>>> import numpy as np
>>> import numpy.linalg as la
>>> np.set_printoptions(precision=2, suppress=True, linewidth=100)
>>> def rnd(a):
...     return np.round(a, 2) + 0
... 
>>> other = np.array([[-2, -1, 1, 1, 0, -2],
...     [2, -1, 1, 2, 0, -1],
...     [2, -1, -1, 1, -2, -1],
...     [1, 1, 2, -2, -2, 2],
...     [2, 0, 0, 0, 0, -1],
...     [2, 0, 0, 1, 1, -1]])
>>> cent = np.array([[-2, 0, 3, 0, -3, 3, 2],
...     [0, -2, 3, -2, -1, -1, 0],
...     [2, 3, 0, -3, 2, -2, -1],
...     [-1, -1, -2, -1, 0, -1, 3],
...     [3, -2, 0, -3, 3, -2, -3],
...     [3, 3, -2, -3, -2, 1, 3],
...     [1, 0, 3, 0, 3, 1, -1]])
>>> X = np.block([[other, np.zeros((6, 7))], [np.zeros((7, 6)), cent]])
>>> X
array([[-2., -1.,  1.,  1.,  0., -2.,  0.,  0.,  0.,  0.,  0.,  0.,  0.],
       [ 2., -1.,  1.,  2.,  0., -1.,  0.,  0.,  0.,  0.,  0.,  0.,  0.],
       [ 2., -1., -1.,  1., -2., -1.,  0.,  0.,  0.,  0.,  0.,  0.,  0.],
       [ 1.,  1.,  2., -2., -2.,  2.,  0.,  0.,  0.,  0.,  0.,  0.,  0.],
       [ 2.,  0.,  0.,  0.,  0., -1.,  0.,  0.,  0.,  0.,  0.,  0.,  0.],
       [ 2.,  0.,  0.,  1.,  1., -1.,  0.,  0.,  0.,  0.,  0.,  0.,  0.],
       [ 0.,  0.,  0.,  0.,  0.,  0., -2.,  0.,  3.,  0., -3.,  3.,  2.],
       [ 0.,  0.,  0.,  0.,  0.,  0.,  0., -2.,  3., -2., -1., -1.,  0.],
       [ 0.,  0.,  0.,  0.,  0.,  0.,  2.,  3.,  0., -3.,  2., -2., -1.],
       [ 0.,  0.,  0.,  0.,  0.,  0., -1., -1., -2., -1.,  0., -1.,  3.],
       [ 0.,  0.,  0.,  0.,  0.,  0.,  3., -2.,  0., -3.,  3., -2., -3.],
       [ 0.,  0.,  0.,  0.,  0.,  0.,  3.,  3., -2., -3., -2.,  1.,  3.],
       [ 0.,  0.,  0.,  0.,  0.,  0.,  1.,  0.,  3.,  0.,  3.,  1., -1.]])
>>> x = np.array([1, -3, 3, 3, 2, -2, 0, 1, -2, 1, 0, -2, 0])
>>> X @ x
array([ 11.,  16.,   3., -10.,   4.,   9., -12.,  -8.,   4.,   4.,  -1.,   2.,  -8.])
>>> X @ (2 * x)
array([ 22.,  32.,   6., -20.,   8.,  18., -24., -16.,   8.,   8.,  -2.,   4., -16.])
>>> np.einsum("ij,j->i", X, x)
array([ 11.,  16.,   3., -10.,   4.,   9., -12.,  -8.,   4.,   4.,  -1.,   2.,  -8.])
>>> (X @ x).argmax()
np.int64(1)
